In [1]: import numpy as np

In [2]: np.set_printoptions(suppress=True, linewidth=140)

In [3]: def rd(a):
   ...:     return np.round(a, 2) + 0
   ...: 

In [4]: A = np.loadtxt("a.csv", delimiter=",")

In [5]: A
Out[5]: 
array([[ 3.,  7., -5., -5., -4.,  9., -4., -9., -4., -7.,  0.,  1.,  2.,  5.,  4.,  1.],
       [ 4.,  4.,  3.,  3.,  8., -1.,  8., -7., -8.,  4., -5., -4., -4., -9.,  1., -4.],
       [ 1.,  0., -4., -5.,  9., -1., -1.,  0., -8., -7.,  6.,  5.,  2.,  7., -2.,  0.],
       [-3.,  1.,  3.,  2.,  1., -6.,  9., -1.,  0.,  4.,  9.,  0., -6.,  2.,  7.,  8.],
       [ 2., -9., -3.,  7., -9., -4.,  0., -6.,  9., -7., -5., -9.,  8., -2., -4., -7.],
       [-8.,  2.,  0.,  2.,  3.,  3., -2., -2., -7., -5.,  2., -5.,  0.,  5., -7., -9.],
       [ 5., -5.,  0., -4., -9.,  4., -6.,  4.,  8.,  8.,  2.,  9.,  1.,  0.,  5., -2.],
       [ 1.,  3.,  8., -6., -1.,  8., -5., -5., -2.,  6., -8.,  3., -9., -2., -6., -3.],
       [ 4., -8.,  8.,  6.,  3., -5.,  7.,  5., -8.,  7., -5.,  9.,  6.,  9., -1.,  1.],
       [-2.,  8., -4., -2.,  6.,  4., -7., -4.,  2.,  8.,  5., -3.,  1., -9.,  4.,  4.]])

In [6]: x = np.array([-1, 2, -2, 2, -2, 2, -1, -2, 2, 0, -1, 0, 0, 2, -2, 2])

In [7]: a = np.maximum(A @ x, 0)

In [8]: np.maximum(A @ (3 * x), 0)
Out[8]: array([165.,   0.,   0.,   0., 105.,  36.,   3.,  48.,   0.,  42.])

In [9]: print(a)
[55.  0.  0.  0. 35. 12.  1. 16.  0. 14.]

In [10]: print(rd(np.linalg.norm(A, "nuc")))
194.73

In [11]: rd(np.linalg.norm(A[5], 1)), rd(np.linalg.norm(A[5], np.inf))
Out[11]: (np.float64(62.0), np.float64(9.0))

In [12]: rd(np.linalg.norm(A, 2))
Out[12]: np.float64(30.84)

In [13]: print(A[5] @ A[6])
-223.0

In [14]: rd(np.linalg.norm(A, axis=1))
Out[14]: array([20.35, 21.52, 18.87, 19.8 , 25.4 , 18.87, 21.4 , 21.63, 25.02, 20.52])

In [15]: rd(np.linalg.norm(A[5] - A[6]))
Out[15]: np.float64(35.5)

In [16]: r0, g = A[1], A[0]

In [17]: print(r0 @ r0)
463.0

In [18]: p = (r0 @ g) / (r0 @ r0) * r0

In [19]: print(np.linalg.matrix_rank(np.outer(r0, g)))
1

In [20]: rd(np.linalg.norm(r0 + g) ** 2 + np.linalg.norm(r0 - g) ** 2)
Out[20]: np.float64(1754.0)

In [21]: rd(p)
Out[21]: array([-0.46, -0.46, -0.34, -0.34, -0.92,  0.11, -0.92,  0.8 ,  0.92, -0.46,  0.57,  0.46,  0.46,  1.03, -0.11,  0.46])

In [22]: rd((g - p) @ r0)
Out[22]: np.float64(0.0)

In [23]: other = A / np.linalg.norm(A, axis=1, keepdims=True)

In [24]: gram = other @ other.T

In [25]: print(rd(gram[7]))
[ 0.16  0.28 -0.23 -0.33 -0.28  0.1   0.16  1.   -0.07  0.11]

In [26]: rd(np.linalg.norm(other, axis=1))
Out[26]: array([1., 1., 1., 1., 1., 1., 1., 1., 1., 1.])

In [27]: t3 = np.stack([A, -3 * A, A[::-1]])

In [28]: rd(np.linalg.norm(t3, axis=(1, 2)))
Out[28]: array([ 67.82, 203.45,  67.82])

In [29]: print(t3.shape)
(3, 10, 16)

In [30]: data = np.load("out7.npy")

In [31]: data
Out[31]: 
array([[ 0.,  0., -3., -2., -3., -3.,  1.,  2.,  1.,  0.,  0.,  1.,  2.,  2.,  2.,  2.],
       [-3., -2., -1.,  0., -3., -3.,  1.,  2.,  1.,  1.,  1.,  2.,  0.,  2.,  0.,  2.],
       [ 1., -1., -1.,  2., -3., -1.,  2.,  0.,  2.,  1.,  0.,  0.,  2.,  1.,  2.,  0.],
       [-3., -3.,  2.,  2.,  2., -1.,  2.,  1.,  2.,  2.,  0.,  0.,  0.,  1.,  2.,  2.],
       [ 0.,  3., -1.,  2., -1.,  3.,  1.,  2.,  1.,  2.,  0.,  1.,  2.,  2.,  1.,  2.],
       [ 2.,  3., -3., -3.,  0.,  3.,  0.,  0.,  2.,  2.,  1.,  2.,  0.,  1.,  1.,  0.],
       [ 0.,  0.,  0.,  0.,  0.,  0., -6., -3., -8., -9., -9., -8.,  5., -9., -8.,  9.],
       [ 0.,  0.,  0.,  0.,  0.,  0.,  2.,  2.,  1.,  2.,  0.,  4.,  5.,  3.,  3., -5.],
       [ 0.,  0.,  0.,  0.,  0.,  0.,  5.,  8.,  9., -6., -3.,  8.,  0.,  8., -4., -5.],
       [ 0.,  0.,  0.,  0.,  0.,  0.,  3.,  6., -7.,  9.,  8., -1., -3.,  1., -4., -7.],
       [ 0.,  0.,  0.,  0.,  0.,  0.,  8., -1., -5.,  9., -3., -6.,  0., -9.,  6.,  4.],
       [ 0.,  0.,  0.,  0.,  0.,  0.,  3.,  0.,  5.,  2.,  9., -1., -6.,  9.,  2.,  0.],
       [ 0.,  0.,  0.,  0.,  0.,  0.,  9.,  3.,  3., -8., -7.,  3., -3.,  9., -6.,  3.],
       [ 0.,  0.,  0.,  0.,  0.,  0., -5.,  1., -3., -4., -9.,  5., -7.,  6., -9., -8.],
       [ 0.,  0.,  0.,  0.,  0.,  0.,  4., -2.,  2.,  7., -3., -4., -7.,  4., -3.,  2.],
       [ 0.,  0.,  0.,  0.,  0.,  0.,  7.,  0., -4., -5., -8., -2., -3., -3., -4., -7.]])

In [32]: gram = data.T @ data

In [33]: print(np.diag(gram))
[ 23.  32.  25.  25.  32.  38. 329. 141. 298. 455. 449. 246. 223. 474. 301. 338.]

In [34]: print((data @ data.T).shape)
(16, 16)
